$ python3 -q
>>> import numpy as np
>>> from numpy import linalg as LA
>>> np.set_printoptions(precision=1, suppress=True, linewidth=100, floatmode="fixed")
>>> rnd = lambda a: np.round(a, 1) + 0
>>> B = np.array([[0, 2, 2, 2, 0, 2, 2, 2],
...     [2, 2, 2, 0, 2, 2, 2, 0],
...     [2, 1, 2, 2, 2, 0, 1, 2]])
>>> W0 = B.T @ B
>>> W0
array([[ 8,  6,  8,  4,  8,  4,  6,  4],
       [ 6,  9, 10,  6,  6,  8,  9,  6],
       [ 8, 10, 12,  8,  8,  8, 10,  8],
       [ 4,  6,  8,  8,  4,  4,  6,  8],
       [ 8,  6,  8,  4,  8,  4,  6,  4],
       [ 4,  8,  8,  4,  4,  8,  8,  4],
       [ 6,  9, 10,  6,  6,  8,  9,  6],
       [ 4,  6,  8,  8,  4,  4,  6,  8]])
>>> # symmetric, so the eigenvalues are real
>>> vals, vecs = LA.eigh(W0)
>>> x0 = np.array([3, 3, -2, -1, -2, -3, 1, 0])
>>> rnd(x0 @ W0 @ x0 / (x0 @ x0)), rnd(vals[0]), rnd(vals[-1])
(np.float64(0.4), np.float64(0.0), np.float64(55.4))
>>> np.abs(W0).sum(axis=1).max(), rnd(np.abs(vals).max())
(np.int64(72), np.float64(55.4))
>>> rnd(vecs * np.abs(vals) @ vecs.T)
array([[ 8.0,  6.0,  8.0,  4.0,  8.0,  4.0,  6.0,  4.0],
       [ 6.0,  9.0, 10.0,  6.0,  6.0,  8.0,  9.0,  6.0],
       [ 8.0, 10.0, 12.0,  8.0,  8.0,  8.0, 10.0,  8.0],
       [ 4.0,  6.0,  8.0,  8.0,  4.0,  4.0,  6.0,  8.0],
       [ 8.0,  6.0,  8.0,  4.0,  8.0,  4.0,  6.0,  4.0],
       [ 4.0,  8.0,  8.0,  4.0,  4.0,  8.0,  8.0,  4.0],
       [ 6.0,  9.0, 10.0,  6.0,  6.0,  8.0,  9.0,  6.0],
       [ 4.0,  6.0,  8.0,  8.0,  4.0,  4.0,  6.0,  8.0]])
>>> rnd(vecs * np.maximum(vals, 0) @ vecs.T)
array([[ 8.0,  6.0,  8.0,  4.0,  8.0,  4.0,  6.0,  4.0],
       [ 6.0,  9.0, 10.0,  6.0,  6.0,  8.0,  9.0,  6.0],
       [ 8.0, 10.0, 12.0,  8.0,  8.0,  8.0, 10.0,  8.0],
       [ 4.0,  6.0,  8.0,  8.0,  4.0,  4.0,  6.0,  8.0],
       [ 8.0,  6.0,  8.0,  4.0,  8.0,  4.0,  6.0,  4.0],
       [ 4.0,  8.0,  8.0,  4.0,  4.0,  8.0,  8.0,  4.0],
       [ 6.0,  9.0, 10.0,  6.0,  6.0,  8.0,  9.0,  6.0],
       [ 4.0,  6.0,  8.0,  8.0,  4.0,  4.0,  6.0,  8.0]])
>>> np.unique(W0.round(6), axis=0).shape
(5, 8)
>>> rnd(LA.norm(W0, 2) / LA.norm(W0))
np.float64(1.0)
>>> [round(float(x), 1) for x in LA.svd(W0, compute_uv=False)[:3]]
[55.4, 8.0, 6.6]
>>> np.argsort(-LA.norm(W0, axis=0).round(6), kind="stable")[:3]
array([2, 1, 6])
>>> vals, vecs = LA.eigh(W0)
>>> rnd(np.abs(vecs[:, -1]))
array([0.3, 0.4, 0.5, 0.3, 0.3, 0.3, 0.4, 0.3])
>>> rnd(vecs.T @ vecs)
array([[1.0, 0.0, 0.0, 0.0, 0.0, 0.0, 0.0, 0.0],
       [0.0, 1.0, 0.0, 0.0, 0.0, 0.0, 0.0, 0.0],
       [0.0, 0.0, 1.0, 0.0, 0.0, 0.0, 0.0, 0.0],
       [0.0, 0.0, 0.0, 1.0, 0.0, 0.0, 0.0, 0.0],
       [0.0, 0.0, 0.0, 0.0, 1.0, 0.0, 0.0, 0.0],
       [0.0, 0.0, 0.0, 0.0, 0.0, 1.0, 0.0, 0.0],
       [0.0, 0.0, 0.0, 0.0, 0.0, 0.0, 1.0, 0.0],
       [0.0, 0.0, 0.0, 0.0, 0.0, 0.0, 0.0, 1.0]])
>>> rnd(vecs @ np.diag(vals) @ vecs.T)
array([[ 8.0,  6.0,  8.0,  4.0,  8.0,  4.0,  6.0,  4.0],
       [ 6.0,  9.0, 10.0,  6.0,  6.0,  8.0,  9.0,  6.0],
       [ 8.0, 10.0, 12.0,  8.0,  8.0,  8.0, 10.0,  8.0],
       [ 4.0,  6.0,  8.0,  8.0,  4.0,  4.0,  6.0,  8.0],
       [ 8.0,  6.0,  8.0,  4.0,  8.0,  4.0,  6.0,  4.0],
       [ 4.0,  8.0,  8.0,  4.0,  4.0,  8.0,  8.0,  4.0],
       [ 6.0,  9.0, 10.0,  6.0,  6.0,  8.0,  9.0,  6.0],
       [ 4.0,  6.0,  8.0,  8.0,  4.0,  4.0,  6.0,  8.0]])
>>> rnd(vals)
array([ 0.0,  0.0,  0.0,  0.0,  0.0,  6.6,  8.0, 55.4])
>>> np.abs(vecs[:, -1]).round(6).argmax()
np.int64(2)
>>> rnd(LA.eigvalsh(W0 + 5 * np.eye(8)))
array([ 5.0,  5.0,  5.0,  5.0,  5.0, 11.6, 13.0, 60.4])
>>> np.unique(vals.round(6) + 0, return_counts=True)[1]
array([5, 1, 1, 1])
>>> r = LA.matrix_rank(W0)
>>> r
np.int64(3)
>>> ns = LA.svd(W0)[2][r:].T
>>> ns.shape
(8, 5)
>>> [int(LA.matrix_rank(W0[:, :j + 1])) for j in range(8)]
[1, 2, 3, 3, 3, 3, 3, 3]
>>> [int(LA.matrix_rank(np.delete(W0, i, axis=0))) for i in range(8)]
[3, 3, 3, 3, 3, 3, 3, 3]
>>> [int(LA.matrix_rank(W0[:i])) for i in range(1, len(W0) + 1)]
[1, 2, 3, 3, 3, 3, 3, 3]
>>> A = np.load("out4.npy")
>>> rnd(A)
array([[ 0.4, -0.2, -0.2,  0.1,  0.4,  0.1],
       [-0.2,  0.1,  0.1,  0.0, -0.2,  0.0],
       [-0.2,  0.1,  0.1,  0.0, -0.2,  0.0],
       [ 0.1,  0.0,  0.0,  0.0,  0.1,  0.0],
       [ 0.4, -0.2, -0.2,  0.1,  0.4,  0.1],
       [ 0.1,  0.0,  0.0,  0.0,  0.1,  0.0]])
>>> U, sigma, vt = LA.svd(A)
>>> vecs = vt[:(sigma > 1e-8).sum()]
>>> rng = np.random.default_rng(93)
>>> x0 = A[1] + -1 * A[3] + rng.integers(2) * np.eye(6)[0]
>>> rnd(x0)
array([ 0.7,  0.2,  0.2, -0.1, -0.3, -0.1])
>>> rnd(vecs.T @ vecs)
array([[ 0.4, -0.2, -0.2,  0.1,  0.4,  0.1],
       [-0.2,  0.1,  0.1,  0.0, -0.2,  0.0],
       [-0.2,  0.1,  0.1,  0.0, -0.2,  0.0],
       [ 0.1,  0.0,  0.0,  0.0,  0.1,  0.0],
       [ 0.4, -0.2, -0.2,  0.1,  0.4,  0.1],
       [ 0.1,  0.0,  0.0,  0.0,  0.1,  0.0]])
>>> [round(float(x), 1) for x in LA.svd(A, compute_uv=False)[:3]]
[1.0, 0.0, 0.0]
>>> rnd(LA.norm(A, 2) / LA.norm(A))
np.float64(1.0)
>>> LA.matrix_rank(A, rtol=0.1)
np.int64(1)
>>> LA.cond(A) > 100
np.True_
>>> np.argsort(-LA.norm(A, axis=0).round(6), kind="stable")[:3]
array([0, 4, 1])
>>> f, g = A[4], A[3]
>>> rnd(f @ f)
np.float64(0.4)
>>> rnd(f @ g)
np.float64(0.1)
>>> pr = (f @ g) / (f @ f) * f
>>> rnd(np.outer(f, g))
array([[0.0, 0.0, 0.0, 0.0, 0.0, 0.0],
       [0.0, 0.0, 0.0, 0.0, 0.0, 0.0],
       [0.0, 0.0, 0.0, 0.0, 0.0, 0.0],
       [0.0, 0.0, 0.0, 0.0, 0.0, 0.0],
       [0.0, 0.0, 0.0, 0.0, 0.0, 0.0],
       [0.0, 0.0, 0.0, 0.0, 0.0, 0.0]])
>>> rnd((g - pr) @ f)
np.float64(0.0)
>>> C2 = A.T @ A
>>> rnd(np.diag(C2))
array([0.4, 0.1, 0.1, 0.0, 0.4, 0.0])
>>> rnd(LA.eigvalsh(C2)[::-1])
array([1.0, 0.0, 0.0, 0.0, 0.0, 0.0])
>>> np.allclose(C2, C2.T)
True
>>> rnd(np.trace(C2)), rnd((A ** 2).sum())
(np.float64(1.0), np.float64(1.0))
>>> rnd(LA.svd(A, compute_uv=False) ** 2)
array([1.0, 0.0, 0.0, 0.0, 0.0, 0.0])
>>> f = np.array([-3, 5])
>>> rnd(np.array([np.convolve(row, f, "same") for row in A]))
array([[-1.1,  2.4, -0.4, -1.3, -0.7,  1.6],
       [ 0.6, -1.5,  0.3,  0.8,  0.4, -0.9],
       [ 0.6, -1.5,  0.3,  0.8,  0.4, -0.9],
       [-0.2,  0.5, -0.1, -0.3, -0.1,  0.3],
       [-1.1,  2.4, -0.4, -1.3, -0.7,  1.6],
       [-0.2,  0.5, -0.1, -0.3, -0.1,  0.3]])
>>> np.cross(A[1, :3], A[2, :3])
array([0.0, 0.0, 0.0])
>>> rnd(np.correlate(A[1], A[2], "full"))
array([ 0.0,  0.0,  0.0, -0.1,  0.0,  0.1,  0.0, -0.1,  0.0,  0.0,  0.0])
>>> rnd(np.polyval(f, A[1]))
array([5.6, 4.6, 4.6, 5.1, 5.6, 5.1])
